% ipython --no-banner

In [1]: import numpy as np

In [2]: from numpy import linalg as LA

In [3]: np.set_printoptions(precision=2, suppress=True, linewidth=100, legacy="1.25")

In [4]: data = np.load("m.npy")

In [5]: data
Out[5]: 
array([[-0.82, -1.04, -2.87,  0.27,  0.08, -0.07,  3.35,  1.94],
       [ 1.8 , -1.4 ,  2.57, -0.53,  2.04, -1.38,  0.71,  2.53],
       [ 4.25,  1.24, -1.47,  0.46, -1.52,  0.32, -0.26,  0.73],
       [ 1.31, -2.16, -1.81, -2.46,  1.62, -0.78, -0.34, -2.44],
       [ 0.65, -1.08,  1.3 , -0.83, -0.13,  4.34,  1.39, -0.49],
       [-0.65, -0.32,  0.51, -3.5 , -3.14, -0.69, -0.2 ,  1.25],
       [-0.49, -2.39, -1.31,  0.77,  0.03,  1.3 , -3.25,  2.12],
       [-0.49,  2.96, -1.02, -2.2 ,  2.46,  1.18, -0.77,  1.45]])

In [6]: f = np.array([1, 1, 3, 5, 5, 2, 2, 0])

In [7]: A2 = data + np.outer(f, np.eye(8)[2])

In [8]: A2
Out[8]: 
array([[-0.82, -1.04, -1.87,  0.27,  0.08, -0.07,  3.35,  1.94],
       [ 1.8 , -1.4 ,  3.57, -0.53,  2.04, -1.38,  0.71,  2.53],
       [ 4.25,  1.24,  1.53,  0.46, -1.52,  0.32, -0.26,  0.73],
       [ 1.31, -2.16,  3.19, -2.46,  1.62, -0.78, -0.34, -2.44],
       [ 0.65, -1.08,  6.3 , -0.83, -0.13,  4.34,  1.39, -0.49],
       [-0.65, -0.32,  2.51, -3.5 , -3.14, -0.69, -0.2 ,  1.25],
       [-0.49, -2.39,  0.69,  0.77,  0.03,  1.3 , -3.25,  2.12],
       [-0.49,  2.96, -1.02, -2.2 ,  2.46,  1.18, -0.77,  1.45]])

In [9]: LA.matrix_rank(LA.inv(A2) - LA.inv(data), tol=1e-8)
Out[9]: 1

In [10]: np.sort(np.abs(LA.eigvals(A2)))
Out[10]: array([3.6 , 3.6 , 4.38, 4.38, 5.19, 5.5 , 5.96, 5.96])

In [11]: LA.norm(data, axis=0)
Out[11]: array([5., 5., 5., 5., 5., 5., 5., 5.])

In [12]: np.round(LA.pinv(data), 2) + 0
Out[12]: 
array([[-0.03,  0.07,  0.17,  0.05,  0.03, -0.03, -0.02, -0.02],
       [-0.04, -0.06,  0.05, -0.09, -0.04, -0.01, -0.1 ,  0.12],
       [-0.11,  0.1 , -0.06, -0.07,  0.05,  0.02, -0.05, -0.04],
       [ 0.01, -0.02,  0.02, -0.1 , -0.03, -0.14,  0.03, -0.09],
       [ 0.  ,  0.08, -0.06,  0.06, -0.01, -0.13,  0.  ,  0.1 ],
       [ 0.  , -0.06,  0.01, -0.03,  0.17, -0.03,  0.05,  0.05],
       [ 0.13,  0.03, -0.01, -0.01,  0.06, -0.01, -0.13, -0.03],
       [ 0.08,  0.1 ,  0.03, -0.1 , -0.02,  0.05,  0.08,  0.06]])

In [13]: round(data[:, 5] @ data[:, 3], 2)
Out[13]: 0.0

In [14]: np.round(data @ data.T, 2) + 0
Out[14]: 
array([[25.,  0.,  0.,  0.,  0.,  0.,  0.,  0.],
       [ 0., 25.,  0.,  0.,  0.,  0.,  0.,  0.],
       [ 0.,  0., 25.,  0.,  0.,  0.,  0.,  0.],
       [ 0.,  0.,  0., 25.,  0.,  0.,  0.,  0.],
       [ 0.,  0.,  0.,  0., 25.,  0.,  0.,  0.],
       [ 0.,  0.,  0.,  0.,  0., 25.,  0.,  0.],
       [ 0.,  0.,  0.,  0.,  0.,  0., 25.,  0.],
       [ 0.,  0.,  0.,  0.,  0.,  0.,  0., 25.]])

In [15]: A2 = np.array([[8, -1, -1],
    ...:     [-1, 3, -5],
    ...:     [-4, -9, 6],
    ...:     [8, 1, 1],
    ...:     [3, -1, 7],
    ...:     [-5, 6, -6],
    ...:     [-6, -5, 5],
    ...:     [2, -9, -7]])

In [16]: np.vstack([data, A2.T]).shape
Out[16]: (11, 8)

In [17]: LA.matrix_rank(np.vstack([data, A2.T]))
Out[17]: 8

In [18]: np.einsum("ij,ij->i", data, data)
Out[18]: array([25., 25., 25., 25., 25., 25., 25., 25.])
